In [1]: import numpy as np

In [2]: np.set_printoptions(precision=2, suppress=True, linewidth=120, sign=" ")

In [3]: def rd(a):
   ...:     return np.round(a, 2) + 0
   ...: 

In [4]: M = np.load("case19.npy")

In [5]: rd(M)
Out[5]: 
array([[-30.86,  41.9 ,  20.14, -47.36, -28.86,   7.06, -26.78,  34.75,  21.56,  13.16],
       [-19.21,  26.59,  13.19, -36.79, -24.09,   3.9 , -15.24,  22.48,  12.54,   3.3 ],
       [  0.31,  -0.42,  -0.06,  -0.34,  -0.57,   0.34,  -0.03,  -0.42,  -0.37,  -0.41],
       [  0.03,  -0.04,  -0.01,  -0.03,  -0.05,   0.03,   0.  ,  -0.04,  -0.03,  -0.03],
       [ -1.55,   2.36,   0.22,   0.81,   2.58,  -2.99,   1.52,   2.64,   1.9 ,   0.73],
       [ -2.3 ,   4.14,  -0.15,   0.18,   4.54,  -8.63,   6.48,   5.5 ,   3.21,  -1.98],
       [ -2.19,   4.42,  -0.55,  -0.37,   5.1 , -11.46,   9.41,   6.44,   3.38,  -4.11],
       [ -0.95,   3.97,  -2.05,  -2.05,   6.02, -19.24,  18.29,   8.03,   2.97, -11.24],
       [ -0.36,   3.57,  -2.61,  -2.59,   6.2 , -21.66,  21.22,   8.32,   2.66, -13.72],
       [  1.74,   1.9 ,  -4.43,  -4.16,   6.54, -28.73,  30.1 ,   8.74,   1.39, -21.45],
       [  5.19,  -1.18,  -7.16,  -6.16,   6.73, -38.1 ,  42.44,   8.57,  -0.91, -32.5 ],
       [  5.29,  -1.27,  -7.24,  -6.21,   6.73, -38.33,  42.76,   8.56,  -0.98, -32.79]])

In [6]: rk = np.linalg.matrix_rank(M)

In [7]: rk
Out[7]: np.int64(3)

In [8]: null = np.linalg.svd(M)[2][rk:].T

In [9]: null.shape
Out[9]: (10, 7)

In [10]: [int(np.linalg.matrix_rank(M[:, :j + 1])) for j in range(10)]
Out[10]: [1, 2, 3, 3, 3, 3, 3, 3, 3, 3]

In [11]: rd(np.linalg.norm(M, 2) / np.linalg.norm(M))
Out[11]: np.float64(0.78)

In [12]: np.linalg.matrix_rank(M, rtol=0.1)
Out[12]: np.int64(3)

In [13]: [round(float(x), 2) for x in np.linalg.svd(M, compute_uv=False)[:3]]
Out[13]: [128.36, 102.19, 17.32]

In [14]: np.linalg.cond(M) > 100
Out[14]: np.True_

In [15]: f = np.array([-3, 3, -1])

In [16]: rd(np.cross(M[3, :3], M[10, :3]))
Out[16]: array([ 0.25,  0.15,  0.15])

In [17]: Uu, sv, Vh = np.linalg.svd(M)

In [18]: evecs = Vh[:(sv > 1e-8).sum()]

In [19]: rng = np.random.default_rng(255213)

In [20]: vec = M[7] + -2 * M[0] + rng.integers(2) * np.eye(10)[4]

In [21]: rd(vec)
Out[21]: array([ 60.78, -79.84, -42.33,  92.67,  64.74, -33.36,  71.84, -61.46, -40.14, -37.56])

In [22]: rd(np.diag(evecs.T @ evecs))
Out[22]: array([ 0.15,  0.29,  0.05,  0.5 ,  0.42,  0.39,  0.41,  0.27,  0.13,  0.38])

In [23]: rd(np.linalg.norm(vec - evecs.T @ evecs @ vec))
Out[23]: np.float64(0.76)

In [24]: Uu, sv, Vh = np.linalg.svd(M)

In [25]: np.argmax(sv[:-1] / (sv[1:] + 1e-6)) + 1
Out[25]: np.int64(3)

In [26]: rd(sv)
Out[26]: array([ 128.36,  102.19,   17.32,    0.  ,    0.  ,    0.  ,    0.  ,    0.  ,    0.  ,    0.  ])

In [27]: out = Uu[:, :3] @ np.diag(sv[:3]) @ Vh[:3]

In [28]: rd(np.abs(M - out).max())
Out[28]: np.float64(0.0)

In [29]: rd(out)
Out[29]: 
array([[-30.86,  41.9 ,  20.14, -47.36, -28.86,   7.06, -26.78,  34.75,  21.56,  13.16],
       [-19.21,  26.59,  13.19, -36.79, -24.09,   3.9 , -15.24,  22.48,  12.54,   3.3 ],
       [  0.31,  -0.42,  -0.06,  -0.34,  -0.57,   0.34,  -0.03,  -0.42,  -0.37,  -0.41],
       [  0.03,  -0.04,  -0.01,  -0.03,  -0.05,   0.03,   0.  ,  -0.04,  -0.03,  -0.03],
       [ -1.55,   2.36,   0.22,   0.81,   2.58,  -2.99,   1.52,   2.64,   1.9 ,   0.73],
       [ -2.3 ,   4.14,  -0.15,   0.18,   4.54,  -8.63,   6.48,   5.5 ,   3.21,  -1.98],
       [ -2.19,   4.42,  -0.55,  -0.37,   5.1 , -11.46,   9.41,   6.44,   3.38,  -4.11],
       [ -0.95,   3.97,  -2.05,  -2.05,   6.02, -19.24,  18.29,   8.03,   2.97, -11.24],
       [ -0.36,   3.57,  -2.61,  -2.59,   6.2 , -21.66,  21.22,   8.32,   2.66, -13.72],
       [  1.74,   1.9 ,  -4.43,  -4.16,   6.54, -28.73,  30.1 ,   8.74,   1.39, -21.45],
       [  5.19,  -1.18,  -7.16,  -6.16,   6.73, -38.1 ,  42.44,   8.57,  -0.91, -32.5 ],
       [  5.29,  -1.27,  -7.24,  -6.21,   6.73, -38.33,  42.76,   8.56,  -0.98, -32.79]])

In [30]: np.linalg.matrix_rank(M, rtol=0.05)
Out[30]: np.int64(3)

In [31]: W0 = np.loadtxt("test19.csv", delimiter=",")

In [32]: W0
Out[32]: 
array([[ -1.29,  -1.52,  -1.72,   0.68,   0.68,  -1.53,   0.38,   0.64,   1.08,  -0.86,  -1.47],
       [  3.53,   4.1 ,   4.64,  -1.76,  -1.66,   4.04,  -1.14,  -1.83,  -2.88,   2.23,   4.13],
       [ -0.86,  -0.99,  -1.04,   0.4 ,   0.45,  -1.02,   0.26,   0.44,   0.77,  -0.63,  -1.06],
       [  9.39,  10.96,  12.52,  -4.66,  -4.67,  10.94,  -3.11,  -4.74,  -7.84,   6.29,  11.01],
       [  3.01,   3.49,   3.98,  -1.53,  -1.52,   3.41,  -0.98,  -1.45,  -2.5 ,   1.96,   3.43],
       [  4.4 ,   5.17,   5.95,  -2.17,  -2.17,   5.24,  -1.46,  -2.23,  -3.6 ,   3.05,   5.2 ],
       [  1.52,   1.73,   1.97,  -0.76,  -0.7 ,   1.8 ,  -0.35,  -0.77,  -1.31,   0.95,   1.81],
       [ -4.22,  -4.88,  -5.53,   2.14,   2.04,  -4.86,   1.4 ,   2.08,   3.52,  -2.71,  -4.8 ],
       [ -3.63,  -4.23,  -4.87,   1.81,   1.73,  -4.3 ,   1.18,   1.74,   2.95,  -2.4 ,  -4.27],
       [ -2.5 ,  -2.95,  -3.28,   1.25,   1.22,  -2.97,   0.73,   1.19,   2.13,  -1.56,  -2.86],
       [ -9.58, -11.2 , -12.8 ,   4.69,   4.82, -11.13,   3.26,   4.76,   7.89,  -6.3 , -11.14],
       [ -3.81,  -4.45,  -5.08,   1.9 ,   1.9 ,  -4.56,   1.23,   1.9 ,   3.21,  -2.63,  -4.45],
       [ -4.41,  -5.07,  -5.81,   2.12,   2.23,  -5.17,   1.51,   2.22,   3.7 ,  -2.93,  -5.14],
       [  5.29,   6.16,   7.01,  -2.57,  -2.61,   6.19,  -1.68,  -2.6 ,  -4.36,   3.55,   6.12],
       [ -4.28,  -4.95,  -5.65,   2.17,   2.12,  -5.03,   1.46,   2.05,   3.57,  -2.87,  -4.96],
       [ -3.44,  -3.91,  -4.38,   1.66,   1.7 ,  -4.01,   1.14,   1.71,   2.87,  -2.31,  -3.87],
       [ -3.84,  -4.51,  -5.13,   1.92,   1.96,  -4.45,   1.27,   1.99,   3.24,  -2.6 ,  -4.45],
       [ 15.61,  18.3 ,  20.92,  -7.84,  -7.84,  18.2 ,  -5.26,  -7.79, -13.05,  10.39,  18.28],
       [  4.94,   5.73,   6.57,  -2.53,  -2.42,   5.7 ,  -1.64,  -2.45,  -4.12,   3.3 ,   5.7 ],
       [-13.56, -15.83, -18.19,   6.8 ,   6.76, -15.84,   4.57,   6.79,  11.29,  -9.05, -15.9 ],
       [  5.56,   6.51,   7.43,  -2.7 ,  -2.69,   6.45,  -1.85,  -2.79,  -4.63,   3.6 ,   6.45],
       [ -5.16,  -6.01,  -6.84,   2.49,   2.59,  -6.11,   1.78,   2.54,   4.25,  -3.43,  -6.03],
       [ -1.13,  -1.32,  -1.56,   0.55,   0.55,  -1.31,   0.35,   0.53,   1.01,  -0.74,  -1.32],
       [-13.91, -16.17, -18.5 ,   6.96,   6.96, -16.24,   4.52,   6.9 ,  11.51,  -9.34, -16.13],
       [ -8.22,  -9.6 , -11.08,   4.11,   4.12,  -9.62,   2.83,   4.07,   6.91,  -5.53,  -9.61],
       [ -0.04,  -0.09,  -0.04,   0.01,   0.05,  -0.12,  -0.02,   0.12,   0.  ,  -0.07,  -0.1 ],
       [ -2.37,  -2.62,  -2.99,   1.21,   1.13,  -2.65,   0.73,   1.06,   1.84,  -1.54,  -2.67],
       [ -2.41,  -2.92,  -3.21,   1.32,   1.22,  -2.92,   0.83,   1.21,   2.09,  -1.62,  -2.91],
       [  4.99,   5.73,   6.52,  -2.51,  -2.4 ,   5.74,  -1.74,  -2.48,  -4.  ,   3.25,   5.69],
       [  8.41,   9.61,  11.16,  -4.31,  -4.18,   9.7 ,  -2.77,  -4.22,  -6.95,   5.59,   9.75],
       [ -1.45,  -1.62,  -2.02,   0.68,   0.7 ,  -1.68,   0.49,   0.69,   1.22,  -0.95,  -1.73],
       [  0.53,   0.67,   0.67,  -0.2 ,  -0.25,   0.54,  -0.2 ,  -0.15,  -0.4 ,   0.4 ,   0.58],
       [  0.37,   0.46,   0.52,  -0.06,  -0.13,   0.47,  -0.09,  -0.22,  -0.29,   0.14,   0.37],
       [ -0.12,  -0.01,  -0.23,   0.1 ,   0.11,  -0.17,   0.04,   0.07,   0.13,  -0.04,  -0.21],
       [  6.98,   8.23,   9.46,  -3.53,  -3.48,   8.2 ,  -2.42,  -3.48,  -5.89,   4.73,   8.32],
       [  3.55,   4.03,   4.59,  -1.74,  -1.69,   4.05,  -1.2 ,  -1.72,  -2.98,   2.44,   4.01],
       [ -1.37,  -1.7 ,  -1.87,   0.75,   0.61,  -1.59,   0.48,   0.69,   1.2 ,  -0.96,  -1.67],
       [  3.06,   3.64,   4.17,  -1.49,  -1.53,   3.6 ,  -0.91,  -1.48,  -2.53,   2.05,   3.55],
       [ -8.81, -10.26, -11.71,   4.4 ,   4.34, -10.19,   2.98,   4.34,   7.41,  -5.8 , -10.32]])

In [33]: dist = np.linalg.norm(W0[:, None] - W0[None], axis=-1)

In [34]: dist.mean(axis=1).argmax()
Out[34]: np.int64(17)

In [35]: dist.shape
Out[35]: (39, 39)

In [36]: np.unravel_index(dist.round(6).argmax(), dist.shape)
Out[36]: (np.int64(17), np.int64(23))
